% ipython --no-banner

In [1]: import numpy as np

In [2]: from numpy import linalg as LA

In [3]: np.set_printoptions(suppress=True, linewidth=200)

In [4]: def rnd(a):
   ...:     return np.round(a, 3) + 0
   ...: 

In [5]: F = np.loadtxt("a.csv", delimiter=",")

In [6]: F
Out[6]: 
array([[0.5  , 0.   , 0.   , 0.5  , 0.   ],
       [0.   , 0.5  , 0.5  , 0.   , 0.   ],
       [0.   , 0.   , 0.5  , 0.   , 0.5  ],
       [0.333, 0.   , 0.   , 0.667, 0.   ],
       [0.   , 0.5  , 0.   , 0.   , 0.5  ]])

In [7]: W = np.array([[3, 7, -1, 1, -2],
   ...:     [-3, 5, 4, 8, 5],
   ...:     [-6, -8, -5, 6, -9],
   ...:     [2, -7, 3, 3, -7],
   ...:     [-9, 3, -8, -2, 6]])

In [8]: coef = np.array([3, 3, 3, 0, 3])

In [9]: H = np.maximum(F @ W + coef, 0)

In [10]: rnd(H)
Out[10]: 
array([[5.5  , 3.   , 4.   , 2.   , 0.   ],
       [0.   , 1.5  , 2.5  , 7.   , 1.   ],
       [0.   , 0.5  , 0.   , 2.   , 1.5  ],
       [5.333, 0.662, 4.668, 2.334, 0.   ],
       [0.   , 7.   , 1.   , 3.   , 8.5  ]])

In [11]: (H > 0).astype(int)
Out[11]: 
array([[1, 1, 1, 1, 0],
       [0, 1, 1, 1, 1],
       [0, 1, 0, 1, 1],
       [1, 1, 1, 1, 0],
       [0, 1, 1, 1, 1]])

In [12]: W2 = np.array([[4, 0, 4], [9, 5, 7], [3, 2, 0], [4, 5, 1], [0, 1, 2]])

In [13]: (H @ W2).round(6).argmax(axis=1)
Out[13]: array([0, 0, 1, 0, 0])

In [14]: W @ W2
Out[14]: 
array([[ 76,  36,  58],
       [ 77,  78,  41],
       [-87, -29, -92],
       [-34, -21, -52],
       [-41,  -5,  -5]])

In [15]: F.sum(axis=1)
Out[15]: array([1., 1., 1., 1., 1.])

In [16]: rnd(LA.matrix_power(F, 2))
Out[16]: 
array([[0.416, 0.   , 0.   , 0.584, 0.   ],
       [0.   , 0.25 , 0.5  , 0.   , 0.25 ],
       [0.   , 0.25 , 0.25 , 0.   , 0.5  ],
       [0.389, 0.   , 0.   , 0.611, 0.   ],
       [0.   , 0.5  , 0.25 , 0.   , 0.25 ]])

In [17]: pr = np.eye(5)[3]

In [18]: for _ in range(3):
    ...:     pr = pr @ F
    ...:     print(pr.round(3))
    ...: 
[0.333 0.    0.    0.667 0.   ]
[0.389 0.    0.    0.611 0.   ]
[0.398 0.    0.    0.602 0.   ]

In [19]: rng = np.random.default_rng(752)

In [20]: labels = rng.permutation(5)

In [21]: labels
Out[21]: array([4, 2, 0, 3, 1])

In [22]: M2 = F[labels][:, labels]

In [23]: M2
Out[23]: 
array([[0.5  , 0.   , 0.   , 0.   , 0.5  ],
       [0.5  , 0.5  , 0.   , 0.   , 0.   ],
       [0.   , 0.   , 0.5  , 0.5  , 0.   ],
       [0.   , 0.   , 0.333, 0.667, 0.   ],
       [0.   , 0.5  , 0.   , 0.   , 0.5  ]])

In [24]: np.diag(M2)
Out[24]: array([0.5  , 0.5  , 0.5  , 0.667, 0.5  ])

In [25]: np.allclose(M2, F)
Out[25]: False

In [26]: rnd(LA.det(M2)), rnd(LA.det(F[labels]))
Out[26]: (np.float64(0.042), np.float64(-0.042))

In [27]: def softmax(z):
    ...:     e = np.exp(z - z.max(axis=-1, keepdims=True))
    ...:     return e / e.sum(axis=-1, keepdims=True)
    ...: 

In [28]: rnd(softmax(F[1] + 4))
Out[28]: array([0.159, 0.262, 0.262, 0.159, 0.159])

In [29]: rnd(softmax(F).sum(axis=1))
Out[29]: array([1., 1., 1., 1., 1.])

In [30]: rnd(softmax(F[1]))
Out[30]: array([0.159, 0.262, 0.262, 0.159, 0.159])

In [31]: rnd(softmax(10 * F[1]))
Out[31]: array([0.003, 0.495, 0.495, 0.003, 0.003])

In [32]: S = F @ F.T / np.sqrt(5)

In [33]: rnd(softmax(S))
Out[33]: 
array([[0.227, 0.182, 0.182, 0.227, 0.182],
       [0.182, 0.228, 0.204, 0.182, 0.204],
       [0.182, 0.204, 0.228, 0.182, 0.204],
       [0.226, 0.181, 0.181, 0.232, 0.181],
       [0.182, 0.204, 0.204, 0.182, 0.228]])

In [34]: softmax(S).round(6).argmax(axis=1)
Out[34]: array([0, 1, 2, 3, 4])

In [35]: K = np.load("test19.npy")

In [36]: K
Out[36]: 
array([[ 1,  1,  1,  1, -1, -1, -1, -1],
       [ 1,  1, -1, -1,  1,  1, -1, -1],
       [ 1,  1,  1,  1,  1,  1,  1,  1],
       [ 1, -1, -1,  1, -1,  1,  1, -1],
       [ 1, -1, -1,  1,  1, -1, -1,  1],
       [ 1, -1,  1, -1,  1, -1,  1, -1],
       [ 1,  1, -1, -1, -1, -1,  1,  1],
       [ 1, -1,  1, -1, -1,  1, -1,  1]])

In [37]: K.sum(axis=1)
Out[37]: array([0, 0, 8, 0, 0, 0, 0, 0])

In [38]: K - K[0]
Out[38]: 
array([[ 0,  0,  0,  0,  0,  0,  0,  0],
       [ 0,  0, -2, -2,  2,  2,  0,  0],
       [ 0,  0,  0,  0,  2,  2,  2,  2],
       [ 0, -2, -2,  0,  0,  2,  2,  0],
       [ 0, -2, -2,  0,  2,  0,  0,  2],
       [ 0, -2,  0, -2,  2,  0,  2,  0],
       [ 0,  0, -2, -2,  0,  0,  2,  2],
       [ 0, -2,  0, -2,  0,  2,  0,  2]])

In [39]: K[:, 8]
Traceback (most recent call last):
  Cell In[39], line 1
    K[:, 8]
IndexError: index 8 is out of bounds for axis 1 with size 8


In [40]: rnd(LA.svd(K, compute_uv=False))
Out[40]: array([2.828, 2.828, 2.828, 2.828, 2.828, 2.828, 2.828, 2.828])

In [41]: np.count_nonzero(K)
Out[41]: np.int64(64)

In [42]: np.abs(K).max()
Out[42]: np.int64(1)

In [43]: np.diff(K, axis=0)
Out[43]: 
array([[ 0,  0, -2, -2,  2,  2,  0,  0],
       [ 0,  0,  2,  2,  0,  0,  2,  2],
       [ 0, -2, -2,  0, -2,  0,  0, -2],
       [ 0,  0,  0,  0,  2, -2, -2,  2],
       [ 0,  0,  2, -2,  0,  0,  2, -2],
       [ 0,  2, -2,  0, -2,  0,  0,  2],
       [ 0, -2,  2,  0,  0,  2, -2,  0]])

In [44]: E = np.array([[2.0, 1.0, 2.0, -7.0, -9.0],
    ...:     [0.0, 0.0, 2.0, 8.0, -1.0],
    ...:     [1.0, 1.0, 0.0, 0.0, -2.0],
    ...:     [0.0, 0.0, 0.0, 1.0, 0.0],
    ...:     [0.0, 0.0, 0.0, -3.0, -2.0]])

In [45]: M2 = LA.inv(E)

In [46]: rnd(LA.det(E) * LA.det(M2))
Out[46]: np.float64(1.0)

In [47]: rnd(LA.cond(E))
Out[47]: np.float64(166.73)

In [48]: rnd(LA.inv(M2))
Out[48]: 
array([[ 2.,  1.,  2., -7., -9.],
       [ 0.,  0.,  2.,  8., -1.],
       [ 1.,  1.,  0.,  0., -2.],
       [ 0.,  0.,  0.,  1.,  0.],
       [ 0.,  0.,  0., -3., -2.]])
